% ipython --no-banner

In [1]: import numpy as np

In [2]: np.set_printoptions(precision=3, suppress=True, linewidth=120, sign=" ")

In [3]: rnd = lambda a: np.round(a, 3) + 0

In [4]: M = np.vander(np.arange(4) - 3, 4, increasing=True)

In [5]: M
Out[5]: 
array([[  1,  -3,   9, -27],
       [  1,  -2,   4,  -8],
       [  1,  -1,   1,  -1],
       [  1,   0,   0,   0]])

In [6]: P = np.triu(np.array([[2, -2, 1, -4], [-1, -3, 4, -4], [-5, 3, -4, 5], [-4, -5, 2, 0]]), 1) + np.eye(4)

In [7]: out = P @ M @ np.linalg.inv(P)

In [8]: np.linalg.matrix_rank(out)
Out[8]: np.int64(4)

In [9]: rnd(np.poly(out))
Out[9]: array([  1.,   0.,  22.,  10.,  12.])

In [10]: np.trace(out), np.trace(M)
Out[10]: (np.float64(0.0), np.int64(0))

In [11]: out
Out[11]: 
array([[  -4.,   -8.,   38., -250.],
       [   1.,   -4.,   23., -139.],
       [   6.,   11.,  -49.,  312.],
       [   1.,    2.,   -9.,   57.]])

In [12]: K = np.cumsum(np.array([[2, 0, 2, 0, 1, 0],
    ...:     [1, 1, 1, 1, 2, 2],
    ...:     [2, 1, 2, 2, 2, 2],
    ...:     [2, 0, 2, 0, 2, 2],
    ...:     [0, 0, 0, 0, 0, 0],
    ...:     [0, 0, 0, 2, 1, 1],
    ...:     [2, 1, 2, 2, 2, 2],
    ...:     [2, 0, 2, 2, 0, 0],
    ...:     [1, 2, 2, 0, 0, 2],
    ...:     [2, 0, 1, 0, 0, 2],
    ...:     [1, 0, 0, 0, 2, 0],
    ...:     [0, 2, 1, 0, 1, 0],
    ...:     [1, 1, 2, 0, 2, 0],
    ...:     [2, 2, 1, 0, 0, 1],
    ...:     [0, 0, 2, 2, 1, 2],
    ...:     [2, 0, 2, 1, 0, 2],
    ...:     [2, 0, 0, 2, 0, 2],
    ...:     [0, 2, 1, 2, 0, 2],
    ...:     [1, 0, 1, 1, 1, 1],
    ...:     [1, 0, 1, 1, 0, 2],
    ...:     [0, 0, 1, 2, 1, 2],
    ...:     [2, 1, 2, 1, 1, 0],
    ...:     [0, 0, 2, 1, 2, 1],
    ...:     [2, 0, 0, 2, 2, 0],
    ...:     [0, 1, 1, 1, 1, 2]]), axis=0)

In [13]: K
Out[13]: 
array([[  2,   0,   2,   0,   1,   0],
       [  3,   1,   3,   1,   3,   2],
       [  5,   2,   5,   3,   5,   4],
       [  7,   2,   7,   3,   7,   6],
       [  7,   2,   7,   3,   7,   6],
       [  7,   2,   7,   5,   8,   7],
       [  9,   3,   9,   7,  10,   9],
       [ 11,   3,  11,   9,  10,   9],
       [ 12,   5,  13,   9,  10,  11],
       [ 14,   5,  14,   9,  10,  13],
       [ 15,   5,  14,   9,  12,  13],
       [ 15,   7,  15,   9,  13,  13],
       [ 16,   8,  17,   9,  15,  13],
       [ 18,  10,  18,   9,  15,  14],
       [ 18,  10,  20,  11,  16,  16],
       [ 20,  10,  22,  12,  16,  18],
       [ 22,  10,  22,  14,  16,  20],
       [ 22,  12,  23,  16,  16,  22],
       [ 23,  12,  24,  17,  17,  23],
       [ 24,  12,  25,  18,  17,  25],
       [ 24,  12,  26,  20,  18,  27],
       [ 26,  13,  28,  21,  19,  27],
       [ 26,  13,  30,  22,  21,  28],
       [ 28,  13,  30,  24,  23,  28],
       [ 28,  14,  31,  25,  24,  30]])

In [14]: ang = np.radians(72)

In [15]: r_ = np.eye(6)

In [16]: r_[4, 4] = r_[2, 2] = np.cos(ang)

In [17]: r_[4, 2], r_[2, 4] = -np.sin(ang), np.sin(ang)

In [18]: rnd(r_)
Out[18]: 
array([[ 1.   ,  0.   ,  0.   ,  0.   ,  0.   ,  0.   ],
       [ 0.   ,  1.   ,  0.   ,  0.   ,  0.   ,  0.   ],
       [ 0.   ,  0.   ,  0.309,  0.   ,  0.951,  0.   ],
       [ 0.   ,  0.   ,  0.   ,  1.   ,  0.   ,  0.   ],
       [ 0.   ,  0.   , -0.951,  0.   ,  0.309,  0.   ],
       [ 0.   ,  0.   ,  0.   ,  0.   ,  0.   ,  1.   ]])

In [19]: out = K @ r_.T

In [20]: np.allclose(K @ K.T, out @ out.T)
Out[20]: True

In [21]: np.allclose(np.linalg.norm(K, axis=1), np.linalg.norm(out, axis=1))
Out[21]: True

In [22]: rnd(np.abs(out - K).max(axis=0))
Out[22]: array([  0.   ,   0.   ,   3.292,   0.   ,  46.066,   0.   ])

In [23]: P = K @ np.linalg.solve(K.T @ K, K.T)

In [24]: np.allclose(P @ P, P)
Out[24]: True

In [25]: cen = (K - K.mean(axis=0)) / K.std(axis=0)

In [26]: cen.std(axis=0)
Out[26]: array([ 1.,  1.,  1.,  1.,  1.,  1.])

In [27]: c = np.linalg.lstsq(np.delete(cen, 0, axis=1), cen[:, 0])[0]

In [28]: rnd(1 - np.var(cen[:, 0] - np.delete(cen, 0, axis=1) @ c))
Out[28]: np.float64(0.993)

In [29]: rnd(c)
Out[29]: array([ 0.042,  0.695, -0.194,  0.11 ,  0.345])

In [30]: np.abs(c).argmax()
Out[30]: np.int64(1)

In [31]: x0 = np.array([-5, -5, -3, 2, 1, -4])

In [32]: h = np.maximum(K @ x0, 0)

In [33]: np.flatnonzero(h > 1e-9)
Out[33]: array([], dtype=int64)

In [34]: K.T @ h
Out[34]: array([ 0,  0,  0,  0,  0,  0])

In [35]: O, r_ = np.linalg.qr(M)

In [36]: rnd(O)
Out[36]: 
array([[-0.5  , -0.671,  0.5  , -0.224],
       [-0.5  , -0.224, -0.5  ,  0.671],
       [-0.5  ,  0.224, -0.5  , -0.671],
       [-0.5  ,  0.671,  0.5  ,  0.224]])

In [37]: rnd(O @ r_)
Out[37]: 
array([[  1.,  -3.,   9., -27.],
       [  1.,  -2.,   4.,  -8.],
       [  1.,  -1.,   1.,  -1.],
       [  1.,   0.,   0.,   0.]])

In [38]: abs(r_[0, 0]), rnd(np.linalg.norm(M[:, 0]))
Out[38]: (np.float64(2.0), np.float64(2.0))

In [39]: rnd(O.T @ O)
Out[39]: 
array([[ 1.,  0.,  0.,  0.],
       [ 0.,  1.,  0.,  0.],
       [ 0.,  0.,  1.,  0.],
       [ 0.,  0.,  0.,  1.]])

In [40]: rnd(r_)
Out[40]: 
array([[-2.   ,  3.   , -7.   , 18.   ],
       [ 0.   ,  2.236, -6.708, 19.677],
       [ 0.   ,  0.   ,  2.   , -9.   ],
       [ 0.   ,  0.   ,  0.   ,  1.342]])

In [41]: np.trace(O @ O.T)
Out[41]: np.float64(4.0)

In [42]: J = np.array([[1.1, -1.9, 0.3, 0.3],
    ...:     [-0.4, 0.0, 0.0, -1.0],
    ...:     [-0.5, -0.8, -0.4, 0.2],
    ...:     [0.2, -0.9, 1.6, -2.2],
    ...:     [0.2, 1.6, -1.3, 0.7],
    ...:     [-1.8, -1.0, 0.6, -1.4],
    ...:     [0.4, 0.6, 1.4, 0.3]])

In [43]: J
Out[43]: 
array([[ 1.1, -1.9,  0.3,  0.3],
       [-0.4,  0. ,  0. , -1. ],
       [-0.5, -0.8, -0.4,  0.2],
       [ 0.2, -0.9,  1.6, -2.2],
       [ 0.2,  1.6, -1.3,  0.7],
       [-1.8, -1. ,  0.6, -1.4],
       [ 0.4,  0.6,  1.4,  0.3]])

In [44]: P = J @ np.linalg.solve(J.T @ J, J.T)

In [45]: np.trace(P)
Out[45]: np.float64(4.0)

In [46]: rnd(np.diag(P))
Out[46]: array([ 0.744,  0.222,  0.243,  0.815,  0.451,  0.738,  0.787])

In [47]: rnd(np.linalg.eigvalsh(P))
Out[47]: array([ 0.,  0.,  0.,  1.,  1.,  1.,  1.])

In [48]: U, sv, vt = np.linalg.svd(J, full_matrices=False)

In [49]: np.abs(U[:, 0]).round(6).argmax()
Out[49]: np.int64(3)

In [50]: rnd(np.abs(vt[0]))
Out[50]: array([ 0.181,  0.561,  0.505,  0.63 ])

In [51]: rnd(np.cumsum(sv ** 2) / np.sum(sv ** 2))
Out[51]: array([ 0.57 ,  0.789,  0.949,  1.   ])

In [52]: (sv > 1e-8).sum()
Out[52]: np.int64(4)

In [53]: U.shape, sv.shape, vt.shape
Out[53]: ((7, 4), (4,), (4, 4))

In [54]: rnd(sv / sv[0])
Out[54]: array([ 1.   ,  0.621,  0.529,  0.301])

In [55]: np.allclose(U * sv @ vt, J)
Out[55]: True

In [56]: out = J / np.linalg.norm(J, axis=1, keepdims=True)

In [57]: C2 = out @ out.T

In [58]: rnd(np.linalg.norm(out, axis=1))
Out[58]: array([ 1.,  1.,  1.,  1.,  1.,  1.,  1.])

In [59]: rnd(np.degrees(np.arccos(np.clip(C2[0, 3], -1, 1))))
Out[59]: np.float64(74.188)

In [60]: (np.abs(C2) > 0.9).astype(int)
Out[60]: 
array([[ 1,  0,  0,  0,  0,  0,  0],
       [ 0,  1,  0,  0,  0,  0,  0],
       [ 0,  0,  1,  0,  0,  0,  0],
       [ 0,  0,  0,  1,  0,  0,  0],
       [ 0,  0,  0,  0,  1,  0,  0],
       [ 0,  0,  0,  0,  0,  1,  0],
       [ 0,  0,  0,  0,  0,  0,  1]])

In [61]: f, g = J[3], J[2]

In [62]: rnd(f @ f)
Out[62]: np.float64(8.25)

In [63]: pr = (f @ g) / (f @ f) * f

In [64]: rnd(pr)
Out[64]: array([-0.011,  0.05 , -0.089,  0.123])

In [65]: np.linalg.matrix_rank(np.outer(f, g))
Out[65]: np.int64(1)

In [66]: rnd(np.linalg.norm(f + g) ** 2 + np.linalg.norm(f - g) ** 2)
Out[66]: np.float64(18.68)
